>>> import numpy as np
>>> from numpy import linalg as LA
>>> np.set_printoptions(precision=1, suppress=True, linewidth=200)
>>> A = np.load("layer11.npy")
>>> A
array([[-3.,  3.,  4.,  2., -1., -2.,  1.],
       [-4.,  4.,  1.,  0., -2., -2.,  1.],
       [ 1., -2.,  1.,  2., -2.,  2.,  0.],
       [ 0.,  0.,  0.,  3.,  2., -2.,  1.],
       [ 0.,  0.,  0.,  1.,  2.,  1., -1.],
       [ 0.,  0.,  0., -1.,  1.,  0.,  2.],
       [ 0.,  0.,  0., -1.,  2., -3.,  2.]])
>>> u = np.array([2, 0, 2, 1, 1, 2, 0])
>>> out = A + np.outer(u, np.eye(7)[1])
>>> out
array([[-3.,  5.,  4.,  2., -1., -2.,  1.],
       [-4.,  4.,  1.,  0., -2., -2.,  1.],
       [ 1.,  0.,  1.,  2., -2.,  2.,  0.],
       [ 0.,  1.,  0.,  3.,  2., -2.,  1.],
       [ 0.,  1.,  0.,  1.,  2.,  1., -1.],
       [ 0.,  2.,  0., -1.,  1.,  0.,  2.],
       [ 0.,  0.,  0., -1.,  2., -3.,  2.]])
>>> round(float(LA.det(out) / LA.det(A)), 1), round(1 + LA.solve(A, u)[1], 1)
(0.5, np.float64(0.5))
>>> F = np.loadtxt("test12.csv", delimiter=",")
>>> F
array([[-1.8,  0.3, -2.7,  1.1, -1.9,  6.7,  1.8, -2.3],
       [ 2.1, -3.7,  0.4,  2.1,  1.9,  0.1,  4.5, -1.5],
       [-3. , -0.9, -3.4,  0.3, -1.1,  5.2,  1.9, -1.9],
       [ 1.5, -3.6, -0.3,  1.5,  1.7,  0.1,  3. , -1.1],
       [-1.6, -0.3, -1.8,  1. , -0.5,  5.9,  1.9, -1.4],
       [ 2. , -4.3,  0. ,  1.2,  1.2, -2.9,  5.8,  0.6],
       [-3.1, -1.7, -1.6,  1. , -3.3,  7.6,  0.2, -1.2],
       [-3.2,  0.3, -2.3, -1. , -1.1,  6.1,  1.2, -0.9],
       [ 2. , -5.4,  1.8,  2.1,  3.5, -1.1,  2.9, -1.8],
       [ 1.5, -4.3,  1.1,  1.2,  2.6, -2.7,  3.2,  0.8],
       [ 0.4, -3.3, -0.5, -0.3,  0.9, -0.9,  4.8, -0.2],
       [-2. ,  0. , -0.6, -1.8, -0.9,  5.2,  4.3, -1.2],
       [-1.9, -0.6, -1. ,  0.2, -1.9,  7.1,  1. , -1.6],
       [ 1.7, -4. ,  1.2,  2.1,  2.1, -2.8,  4.1, -1.8],
       [ 1.6, -3.9, -0.5,  1.7,  2.2, -0.1,  4.8, -0.6],
       [-2.3,  0. , -1.5,  0.8, -2.1,  5.7,  1.9, -2.4],
       [-0.4,  0.4, -2.5, -2.3, -1.5,  6.3,  0.4, -2.7],
       [-2.4,  0.3, -1.1,  0. , -1.1,  6.3,  2.5, -1.4],
       [-2.2, -0.4, -2.6,  0.8, -2.2,  4.3,  2.7, -2. ],
       [-2. , -0.9, -2.6,  0.6, -2.1,  4.6,  0.7, -0.5],
       [ 2.7, -1.8, -0.4,  0.8,  2.1, -0.3,  4.2,  0.4],
       [ 1.7, -3. , -0.4,  1.5,  3.9,  0.3,  5.6, -1.7],
       [-2. , -0.1, -2.9, -1. , -2.8,  5.2,  2.7, -1.1],
       [ 2.1, -3.4, -1.1,  0.3,  6.8, -0.5,  3.4, -1.9],
       [ 0.8, -4.5, -1.1,  0.7,  0.6, -1.6,  5.6,  1.5],
       [-1.4, -1.6, -2. ,  2.1, -0.8,  7.8,  1.1, -0.8],
       [ 0.5, -2.1, -1.1,  2.2,  1.3, -1.3,  3. , -0.7],
       [-1.2, -0.4, -2.2,  0.4, -0.5,  5.7,  1.1, -0.2],
       [ 2.9, -5.8,  0.6, -0.3,  2.6, -1.1,  6.1, -0.4],
       [-3. ,  0.4, -1.3,  2. , -2.3,  5.9,  1.8,  1.2],
       [-2.6, -1.7, -3.6,  0.8, -1.2,  5.7, -1.6, -2.2],
       [-1.1,  0.3, -3.8,  1. , -0.7,  6.7, -0.3, -3.3],
       [-1. , -1.8, -2.9, -0.4, -1.7,  5.7,  1.3, -1.2],
       [-2.1, -1.2, -2.5, -0.2, -3.3,  7.3,  1.9, -0.7],
       [-3. , -1.3, -2.7,  0.8, -1.7,  6.5,  1.2, -2.4],
       [-2.7, -0.5, -3.8,  2. , -0.4,  5.8, -0.8, -1.6]])
>>> t = np.radians(36)
>>> R = np.eye(8)
>>> R[1, 1] = R[3, 3] = np.cos(t)
>>> R[1, 3], R[3, 1] = -np.sin(t), np.sin(t)
>>> R
array([[ 1. ,  0. ,  0. ,  0. ,  0. ,  0. ,  0. ,  0. ],
       [ 0. ,  0.8,  0. , -0.6,  0. ,  0. ,  0. ,  0. ],
       [ 0. ,  0. ,  1. ,  0. ,  0. ,  0. ,  0. ,  0. ],
       [ 0. ,  0.6,  0. ,  0.8,  0. ,  0. ,  0. ,  0. ],
       [ 0. ,  0. ,  0. ,  0. ,  1. ,  0. ,  0. ,  0. ],
       [ 0. ,  0. ,  0. ,  0. ,  0. ,  1. ,  0. ,  0. ],
       [ 0. ,  0. ,  0. ,  0. ,  0. ,  0. ,  1. ,  0. ],
       [ 0. ,  0. ,  0. ,  0. ,  0. ,  0. ,  0. ,  1. ]])
>>> out = F @ R.T
>>> np.abs(out - F).max(axis=0)
array([0. , 1.3, 0. , 3.6, 0. , 0. , 0. , 0. ])
>>> np.allclose(F @ F.T, out @ out.T)
True
>>> T = F.reshape(36, 2, -1)
>>> T.sum(axis=1)
array([[-3.7,  7. , -0.9, -1.2],
       [ 4. , -3.6,  4.9,  0.6],
       [-4.1,  4.3, -1.5, -1.6],
       [ 3.2, -3.5,  2.7,  0.4],
       [-2.1,  5.6,  0.1, -0.4],
       [ 3.2, -7.2,  5.8,  1.8],
       [-6.4,  5.9, -1.4, -0.2],
       [-4.3,  6.4, -1.1, -1.9],
       [ 5.5, -6.5,  4.7,  0.3],
       [ 4.1, -7. ,  4.3,  2. ],
       [ 1.3, -4.2,  4.3, -0.5],
       [-2.9,  5.2,  3.7, -3. ],
       [-3.8,  6.5,  0. , -1.4],
       [ 3.8, -6.8,  5.3,  0.3],
       [ 3.8, -4. ,  4.3,  1.1],
       [-4.4,  5.7,  0.4, -1.6],
       [-1.9,  6.7, -2.1, -5. ],
       [-3.5,  6.6,  1.4, -1.4],
       [-4.4,  3.9,  0.1, -1.2],
       [-4.1,  3.7, -1.9,  0.1],
       [ 4.8, -2.1,  3.8,  1.2],
       [ 5.6, -2.7,  5.2, -0.2],
       [-4.8,  5.1, -0.2, -2.1],
       [ 8.9, -3.9,  2.3, -1.6],
       [ 1.4, -6.1,  4.5,  2.2],
       [-2.2,  6.2, -0.9,  1.3],
       [ 1.8, -3.4,  1.9,  1.5],
       [-1.7,  5.3, -1.1,  0.2],
       [ 5.5, -6.9,  6.7, -0.7],
       [-5.3,  6.3,  0.5,  3.2],
       [-3.8,  4. , -5.2, -1.4],
       [-1.8,  7. , -4.1, -2.3],
       [-2.7,  3.9, -1.6, -1.6],
       [-5.4,  6.1, -0.6, -0.9],
       [-4.7,  5.2, -1.5, -1.6],
       [-3.1,  5.3, -4.6,  0.4]])
>>> out = F / LA.norm(F, axis=1, keepdims=True)
>>> G = out @ out.T
>>> np.argwhere(np.triu(np.abs(G) > 0.95, 1))
array([[ 0,  4],
       [ 0, 12],
       [ 0, 15],
       [ 0, 17],
       [ 0, 18],
       [ 0, 34],
       [ 1,  3],
       [ 1, 14],
       [ 2, 18],
       [ 2, 19],
       [ 2, 34],
       [ 3, 14],
       [ 4, 12],
       [ 4, 15],
       [ 4, 17],
       [ 4, 25],
       [ 4, 27],
       [ 4, 34],
       [ 5, 24],
       [ 6, 12],
       [ 6, 19],
       [ 6, 33],
       [ 6, 34],
       [ 7, 17],
       [10, 24],
       [12, 15],
       [12, 17],
       [12, 33],
       [12, 34],
       [14, 21],
       [15, 17],
       [15, 18],
       [15, 34],
       [18, 22],
       [19, 32],
       [19, 33],
       [19, 34],
       [22, 33],
       [25, 27],
       [30, 35],
       [32, 33]])
>>> x0 = np.array([0, -6, 2, 6, -8, -8, -7, -4])
>>> rhs = F @ x0
>>> np.round(LA.solve(F.T @ F, F.T @ rhs), 1) + 0
array([ 0., -6.,  2.,  6., -8., -8., -7., -4.])
>>> print(np.round(LA.pinv(F) @ F, 1) + 0)
[[1. 0. 0. 0. 0. 0. 0. 0.]
 [0. 1. 0. 0. 0. 0. 0. 0.]
 [0. 0. 1. 0. 0. 0. 0. 0.]
 [0. 0. 0. 1. 0. 0. 0. 0.]
 [0. 0. 0. 0. 1. 0. 0. 0.]
 [0. 0. 0. 0. 0. 1. 0. 0.]
 [0. 0. 0. 0. 0. 0. 1. 0.]
 [0. 0. 0. 0. 0. 0. 0. 1.]]
>>> np.round(LA.lstsq(F, rhs)[0], 1) + 0
array([ 0., -6.,  2.,  6., -8., -8., -7., -4.])
>>> rng = np.random.default_rng(348)
>>> rhs = rhs + 0.3 * rng.normal(size=36)
>>> rhs
array([-42.1,  -5.8, -38.2,  -1. , -46.1,   3.3, -18.3, -56.5,  16.1,  10.5, -15.6, -71.6, -39.6,  22.6, -15.3, -30.6, -51.4, -57.4, -25.6, -18.8, -30.2, -39.7, -44.6, -47. ,  -8.2, -42.4,   5.8,
       -48.1, -18.4, -39.3,  -8. , -36.1, -34.3, -41.5, -29.7, -23.3])
>>> b, *_ = LA.lstsq(F, rhs)
>>> print(b.round(1) + 0)
[ 0.  -5.9  1.9  6.  -8.  -8.  -7.  -4. ]
>>> print([round(float(LA.norm(LA.solve(F.T @ F + lam * np.eye(8), F.T @ rhs))), 2) for lam in (0, 1, 10, 100)])
[16.34, 15.92, 13.16, 6.67]
>>> np.round(F.T @ (rhs - F @ b), 1) + 0
array([0., 0., 0., 0., 0., 0., 0., 0.])
>>> out = np.array([[0, 2], [2, 3]])
>>> arr = np.kron(np.eye(2, dtype=int), out)
>>> arr
array([[0, 2, 0, 0],
       [2, 3, 0, 0],
       [0, 0, 0, 2],
       [0, 0, 2, 3]])
>>> # splits into 2 blocks
>>> round(LA.eigvalsh(arr).min(), 1)
np.float64(-1.0)
>>> print(np.all(LA.eigvalsh(arr) > 0))
False
>>> print([round(float(LA.det(arr[:i, :i])), 2) + 0 for i in range(1, 5)])
[0.0, -4.0, 0.0, 16.0]
>>> w, V = LA.eigh(arr)
>>> np.round(V @ np.diag(w) @ V.T, 1) + 0
array([[0., 2., 0., 0.],
       [2., 3., 0., 0.],
       [0., 0., 0., 2.],
       [0., 0., 2., 3.]])
>>> LA.svd(arr, compute_uv=False)
array([4., 4., 1., 1.])
>>> np.round(np.abs(LA.eigvals(arr)).max(), 1)
np.float64(4.0)
>>> np.allclose(arr, arr.T)
True
>>> LA.determinant(arr)
Traceback (most recent call last):
  File "<python-input-48>", line 1, in <module>
    LA.determinant(arr)
    ^^^^^^^^^^^^^^
AttributeError: module 'numpy.linalg' has no attribute 'determinant'
>>> np.trace(arr)
np.int64(6)
>>> arr.inv()
Traceback (most recent call last):
  File "<python-input-50>", line 1, in <module>
    arr.inv()
    ^^^^^^^
AttributeError: 'numpy.ndarray' object has no attribute 'inv'
>>> LA.matrix_power(arr, 2)
array([[ 4,  6,  0,  0],
       [ 6, 13,  0,  0],
       [ 0,  0,  4,  6],
       [ 0,  0,  6, 13]])
>>> w, V = LA.eig(arr)
>>> w
array([-1.,  4., -1.,  4.])
>>> arr @ V[:, 0] - w[0] * V[:, 0]
array([0., 0., 0., 0.])
>>> np.sort(LA.eigvals(arr.T))
array([-1., -1.,  4.,  4.])
>>> round(float(LA.eigvals(arr).sum().real), 1)
6.0
>>> print(np.poly(arr))
[ 1. -6.  1. 24. 16.]
>>> LA.eigvals(arr)
array([-1.,  4., -1.,  4.])
>>> feats = np.loadtxt("block15.csv", delimiter=",")
>>> feats
array([[ -3.,   3.,   2.,  -3.,   2.,   2.,  -2.,  -2.,  -1.],
       [ -3.,  -5.,   3.,   2.,   1.,  -1.,   2.,  -2.,  -3.],
       [  2.,   3., -10.,  -2.,   0.,   2.,  -2.,  -2.,   3.],
       [ -2.,  -1.,   2.,  -3.,  -1.,  -3.,   1.,   1.,   0.],
       [ -2.,  -1.,  -3.,   1.,   3.,  -3.,  -3.,   2.,   0.],
       [  1.,   1.,  -3.,   0.,   0.,   3.,  -3.,   2.,   3.],
       [  3.,   1.,  -2.,   2.,  -1.,   2.,   6.,   2.,   3.],
       [  1.,   3.,   2.,  -3.,  -1.,   0.,  -2.,  -8.,   0.],
       [  3.,   2.,  -1.,   0.,   3.,   2.,  -3.,   2.,  -8.]])
>>> labels = rng.permutation(9)
>>> labels
array([8, 3, 5, 1, 7, 6, 2, 0, 4])
>>> out = feats[labels][:, labels]
>>> out
array([[ -8.,   0.,   2.,   2.,   2.,  -3.,  -1.,   3.,   3.],
       [  0.,  -3.,  -3.,  -1.,   1.,   1.,   2.,  -2.,  -1.],
       [  3.,   0.,   3.,   1.,   2.,  -3.,  -3.,   1.,   0.],
       [ -3.,   2.,  -1.,  -5.,  -2.,   2.,   3.,  -3.,   1.],
       [  0.,  -3.,   0.,   3.,  -8.,  -2.,   2.,   1.,  -1.],
       [  3.,   2.,   2.,   1.,   2.,   6.,  -2.,   3.,  -1.],
       [  3.,  -2.,   2.,   3.,  -2.,  -2., -10.,   2.,   0.],
       [ -1.,  -3.,   2.,   3.,  -2.,  -2.,   2.,  -3.,   2.],
       [  0.,   1.,  -3.,  -1.,   2.,  -3.,  -3.,  -2.,   3.]])
>>> np.trace(out)
np.float64(-25.0)
>>> np.allclose(out, feats)
False
>>> np.diag(out)
array([ -8.,  -3.,   3.,  -5.,  -8.,   6., -10.,  -3.,   3.])
>>> x0 = np.array([2, 2, 1, 0, 1, 1, 4, 2, 2])
>>> rhs = feats @ x0
>>> rhs
array([ -8., -15.,  -4.,  -2., -17.,   2.,  41., -15., -10.])
>>> np.round(LA.solve(feats, feats[:, 4]), 1) + 0
array([0., 0., 0., 0., 1., 0., 0., 0., 0.])
>>> np.round(LA.solve(feats.T, feats[5]), 1) + 0
array([0., 0., 0., 0., 0., 1., 0., 0., 0.])
>>> np.round(LA.solve(feats, rhs + feats[:, 2]), 1) + 0
array([2., 2., 2., 0., 1., 1., 4., 2., 2.])
>>> x0 = np.array([-8, 8, -4, 3, 0, -2, 3, 4, -8])
>>> (feats * x0).sum(axis=1)
array([ 21.,   2.,   0.,   4.,  28., -19.,  -4., -39.,  55.])
>>> feats @ np.ones(9)
array([-2., -6., -6., -6., -6.,  4., 16., -8.,  0.])
>>> Z = 3 * np.array([[-0.3, -2.2, 1.5, -1.2, 1.0, -0.5, -1.5, -0.4],
...     [0.3, 0.2, 0.3, -1.8, -1.4, -0.3, 0.5, 1.4],
...     [0.6, -0.1, 0.1, -0.4, -0.4, -0.7, 1.5, 0.7]])
>>> labels = rng.integers(0, 3, 26)
>>> X = Z[labels] + rng.normal(size=(26, 8))
>>> X.round(1) + 0
array([[ 2. ,  1.8, -0.1, -4.1, -2.9, -1.6,  2.3,  4.4],
       [ 0.2,  0.3,  1.2, -5.3, -3.5, -0.6,  3.5,  4.5],
       [ 0.7,  0. ,  1.2, -1.8, -2.1, -0.6,  5.6,  2.3],
       [ 2.7, -1.3,  1.5,  0.9,  0. , -2.4,  5.5,  2.3],
       [-2.2, -7.1,  4.6, -4.9,  3.9, -1.1, -4.1, -1.8],
       [ 0.2, -6.8,  3.8, -3.8,  2.4, -2.4, -4.5, -2.6],
       [-1.1, -8.3,  3.9, -1.4,  0.3, -1. , -5.5, -1.7],
       [-0.2, -0.8,  0.9,  1.1, -1.1, -1.5,  6.3,  1.4],
       [ 1.3, -8. ,  4.5, -5.2,  3.7, -2.2, -4.2,  0.5],
       [-2. , -6.5,  4.8, -4.6,  3.2, -1.9, -4. , -2.3],
       [-2.2, -6.1,  5. , -5.5,  5.6, -1.8, -5.3, -0.4],
       [ 0.6,  0.8,  0.7, -6.1, -3.4, -1.6,  2.6,  5.6],
       [ 0.1, -0.4,  0.6, -5.1, -3.4, -0.6,  2.4,  4.3],
       [ 2.6, -1.1,  0.8, -2.3,  0.2, -2.6,  5.4,  2.5],
       [-1.8, -5.7,  5.6, -4.4,  2.1, -2.3, -4.2, -2.3],
       [ 1.3,  1.5, -0.9, -1.4, -0.8, -2.7,  6. ,  3.7],
       [ 0.4, -0.8,  2. , -4.9, -4.6, -1.7,  2.5,  3.5],
       [ 1. ,  0.9,  1.2, -6.2, -4.8, -1.1,  1.2,  6.2],
       [ 2.7, -0.5, -1.4,  0.1, -3.4, -1.6,  3.4,  2.4],
       [ 1. ,  0. ,  1.6, -7.3, -6.2,  0.6,  1. ,  4.6],
       [ 2. ,  0.7, -1. , -5.3, -3.2, -1.1,  0. ,  2.7],
       [-1.8, -7.5,  5. , -4.4,  4.7, -0.8, -5.7,  0. ],
       [ 1.6, -0.1,  0.1, -2.6,  0.2, -2.9,  2.5,  2.6],
       [-0.9, -7.9,  5.8, -3.4,  1.2, -2.4, -2.5, -2.5],
       [ 1.6, -0.7, -0.7, -1.4, -1.4, -1.6,  4.1,  0.9],
       [ 2.1,  0. , -1.1, -1.8, -0.2, -1.7,  4.7,  2.7]])
>>> out = X / LA.norm(X, axis=1, keepdims=True)
>>> G = out @ out.T
>>> round(np.degrees(np.arccos(np.clip(G[5, 24], -1, 1))), 1)
np.float64(103.0)
>>> print(np.argwhere(np.triu(np.abs(G) > 0.95, 1)))
[[ 0 11]
 [ 1 11]
 [ 1 12]
 [ 1 16]
 [ 1 17]
 [ 4  5]
 [ 4  9]
 [ 4 10]
 [ 4 14]
 [ 4 21]
 [ 5  9]
 [ 5 14]
 [ 5 23]
 [ 9 10]
 [ 9 14]
 [ 9 21]
 [ 9 23]
 [10 21]
 [11 12]
 [11 17]
 [12 16]
 [12 17]
 [14 23]
 [15 25]
 [17 19]]
>>> LA.norm(out, axis=1)
array([1., 1., 1., 1., 1., 1., 1., 1., 1., 1., 1., 1., 1., 1., 1., 1., 1., 1., 1., 1., 1., 1., 1., 1., 1., 1.])
>>> G[5].round(1) + 0
array([-0.3, -0.1, -0.3, -0.2,  1. ,  1. ,  0.9, -0.4,  0.9,  1. ,  0.9, -0.1, -0.1, -0.1,  1. , -0.5,  0.1, -0.1, -0.4,  0. ,  0. ,  0.9,  0. ,  1. , -0.2, -0.3])
